In [1]: import numpy as np

In [2]: np.set_printoptions(suppress=True, linewidth=140)

In [3]: def rd(a):
   ...:     return np.round(a, 3) + 0
   ...: 

In [4]: M = -3 * np.eye(4) + np.ones((4, 4))

In [5]: M
Out[5]: 
array([[-2.,  1.,  1.,  1.],
       [ 1., -2.,  1.,  1.],
       [ 1.,  1., -2.,  1.],
       [ 1.,  1.,  1., -2.]])

In [6]: P = np.triu(np.array([[-7, 0, 8, -1], [0, -9, -1, -5], [-2, 7, 2, 0], [9, 9, -7, 9]]), 1) + np.eye(4)

In [7]: A2 = P @ M @ np.linalg.inv(P)

In [8]: A2
Out[8]: 
array([[  5.,   8., -48.,  56.],
       [ -5.,  -8.,  30., -35.],
       [  1.,   1.,  -9.,   7.],
       [  1.,   1.,  -6.,   4.]])

In [9]: print(rd(np.linalg.det(A2)))
-27.0

In [10]: r0 = np.array([3, 3, -1])

In [11]: np.convolve(M[2], r0)
Out[11]: array([ 3.,  6., -4., -4.,  5., -1.])

In [12]: np.array([np.convolve(row, r0, "same") for row in M])
Out[12]: 
array([[-3.,  8.,  5.,  2.],
       [-3., -4.,  8.,  2.],
       [ 6., -4., -4.,  5.],
       [ 6.,  5., -4., -7.]])

In [13]: print(np.polyval(r0, M[2]))
[5. 5. 5. 5.]

In [14]: J = np.loadtxt("sample19.csv", delimiter=",")

In [15]: rd(J)
Out[15]: 
array([[-0.396, -0.07 , -0.638, -0.551],
       [-0.07 ,  0.927,  0.211, -0.137],
       [-0.638,  0.211, -0.141,  0.131],
       [-0.551, -0.137,  0.131,  0.61 ]])

In [16]: # looks like rank 3

In [17]: A2 = J / np.sqrt((J ** 2).mean(axis=1, keepdims=True))

In [18]: rd(np.linalg.norm(A2, axis=1))
Out[18]: array([2., 2., 2., 2.])

In [19]: rd(A2[1])
Out[19]: array([-0.145,  1.926,  0.437, -0.283])

In [20]: print(np.linalg.matrix_rank(A2) == np.linalg.matrix_rank(J))
True

In [21]: print(np.linalg.matrix_rank(J - J.mean(axis=1, keepdims=True)))
3
